$ python3 -q
>>> import numpy as np
>>> np.set_printoptions(precision=4, suppress=True, linewidth=160, floatmode="fixed")
>>> mat = np.loadtxt("layer2.csv", delimiter=",")
>>> print(mat)
[[10.3133 10.2283 -5.0853  5.0014]
 [-0.6441 -1.3858  0.4712  0.0885]
 [-2.0690 -1.4811  0.7534 -0.8092]
 [-8.2479 -8.5645  4.7057 -3.6453]
 [ 4.9928  4.7403 -2.0649  2.3777]
 [ 2.1015  1.5126 -0.8897  0.8053]
 [-0.0416  0.2469 -0.1486  0.5045]
 [ 4.0446  4.1052 -1.7946  2.2039]
 [-0.4919 -0.3997 -0.0594 -0.0844]
 [-3.8052 -3.9648  2.1311 -1.8898]
 [ 0.4876  0.0312  0.3241 -0.1694]
 [-1.8042 -3.2395  0.6756 -0.7611]
 [-3.7164 -3.4744  2.1252 -1.8769]
 [-2.3243 -3.6855  1.2243 -2.1341]]
>>> B = np.array([[-1, 1], [1, 1], [2, 3], [-2, 1]])
>>> print(np.einsum("ij->j", mat))
[-1.2048 -5.3308  2.3681 -0.3889]
>>> print(np.linalg.matrix_rank(mat @ B))
2
>>> x = np.array([0, -1, -6, -1])
>>> print((mat @ x).argmax())
0
>>> print(mat @ np.eye(4)[1])
[10.2283 -1.3858 -1.4811 -8.5645  4.7403  1.5126  0.2469  4.1052 -0.3997 -3.9648  0.0312 -3.2395 -3.4744 -3.6855]
>>> x = np.array([2, 2, 1, 0])
>>> rhs = mat @ x
>>> beta, lr = np.zeros(4), 1 / np.linalg.norm(mat, 2) ** 2
>>> for i in range(4):
...     beta -= lr * mat.T @ (mat @ beta - rhs)
...     if i % 1 == 0: print(i, round(np.linalg.norm(mat @ beta - rhs), 4))
... 
0 2.1766
1 2.1723
2 2.168
3 2.1638
>>> print(beta)
[ 1.3938  1.4355 -0.6949  0.6702]
>>> q, vecs = np.linalg.qr(mat[:, :2])[0], np.linalg.qr(mat[:, 2:])[0]
>>> sv = np.linalg.svd(q.T @ vecs, compute_uv=False)
>>> print(np.degrees(np.arccos(sv.clip(0, 1))))
[ 6.1242 78.7781]
>>> print(round(np.linalg.norm(mat, "nuc"), 4))
29.678
>>> print(np.round(np.linalg.norm(mat, 1), 4), round(np.linalg.norm(mat, np.inf), 4))
47.0598 30.6283
>>> print(np.linalg.norm(mat, axis=1).argmax())
0
>>> W0 = np.load("data.npy")
>>> print(W0)
[[2 1 1]
 [1 0 2]
 [2 1 1]]
>>> print(np.round(np.linalg.norm(W0, 1), 4), round(np.linalg.norm(W0, np.inf), 4))
5.0 4.0
>>> print(np.linalg.norm(W0, axis=1).argmax())
0
>>> print(round(np.linalg.norm(W0, "nuc"), 4))
5.252
>>> m1 = np.loadtxt("sample6.csv", delimiter=",")
>>> print(m1)
[[  5.5056   0.3371  -7.1573  -2.8315]
 [  3.5655  -0.9563 -10.3908  -3.4782]
 [  5.7996   0.5331  -6.6673  -2.7335]
 [  9.2123   2.8082  -0.9794  -1.5959]
 [  8.2441   2.1627  -2.5932  -1.9186]
 [  6.9539   1.3026  -4.7435  -2.3487]
 [  7.2440   1.4960  -4.2600  -2.2520]
 [ 11.2542   4.1695   2.4237  -0.9153]
 [  3.2304  -1.1798 -10.9494  -3.5899]
 [  7.9726   1.9818  -3.0456  -2.0091]
 [  8.8737   2.5825  -1.5439  -1.7088]
 [  2.9355  -1.3763 -11.4408  -3.6882]
 [  9.9328   3.2885   0.2213  -1.3557]
 [  4.6586  -0.2276  -8.5690  -3.1138]
 [  7.8330   1.8886  -3.2784  -2.0557]
 [  7.7765   1.8510  -3.3726  -2.0745]
 [ 11.1232   4.0822   2.2054  -0.9589]
 [  6.6329   1.0886  -5.2786  -2.4557]
 [  5.8087   0.5391  -6.6522  -2.7304]
 [  8.1330   2.0887  -2.7783  -1.9557]
 [  5.8882   0.5922  -6.5196  -2.7039]]
>>> z = m1[:, 0] > np.median(m1[:, 0])
>>> u = m1[z].mean(axis=0) - m1[~z].mean(axis=0)
>>> print(np.argsort(-np.abs(u).round(6), kind="stable"))
[2 0 1 3]
>>> print(((m1 - m1.mean(axis=0)) @ u > 0).astype(int))
[0 0 0 1 1 0 1 1 0 1 1 0 1 0 1 1 1 0 0 1 0]
>>> u, v = mat[10], mat[11]
>>> print(np.round(u @ v, 4))
-0.6329
>>> pr = (u @ v) / (u @ u) * u
>>> print(v - pr)
[-0.9756 -3.1865  1.2263 -1.0490]
>>> print(round((v - pr) @ u, 4))
-0.0
>>> print(pr)
[-0.8286 -0.0530 -0.5507  0.2879]
>>> print(round(float(np.linalg.norm(u + v) ** 2 + np.linalg.norm(u - v) ** 2), 4))
30.3153
>>> W = np.array([[-2, 2, 1, -1, -1],
...     [2, -3, -1, -1, 2],
...     [0, 1, 3, 3, -3],
...     [-3, 2, 3, 2, 3]])
>>> beta = np.array([1, 2, 0, 0, 1])
>>> hid = np.maximum(m1 @ W + beta, 0)
>>> print((hid > 0).astype(int))
[[0 0 0 0 1]
 [1 0 0 0 1]
 [0 0 0 0 1]
 [0 1 0 0 0]
 [0 1 0 0 0]
 [0 1 0 0 1]
 [0 1 0 0 1]
 [0 1 1 0 0]
 [1 0 0 0 1]
 [0 1 0 0 1]
 [0 1 0 0 0]
 [1 0 0 0 1]
 [0 1 1 0 0]
 [1 0 0 0 1]
 [0 1 0 0 1]
 [0 1 0 0 1]
 [0 1 1 0 0]
 [0 1 0 0 1]
 [0 0 0 0 1]
 [0 1 0 0 0]
 [0 1 0 0 1]]
>>> basis = np.array([[3, 0], [0, 3], [3, 0], [0, 2], [2, 1]])
>>> print((hid @ basis).round(6).argmax(axis=1))
[0 0 0 1 1 1 1 1 0 1 1 0 1 0 1 1 1 1 0 1 0]
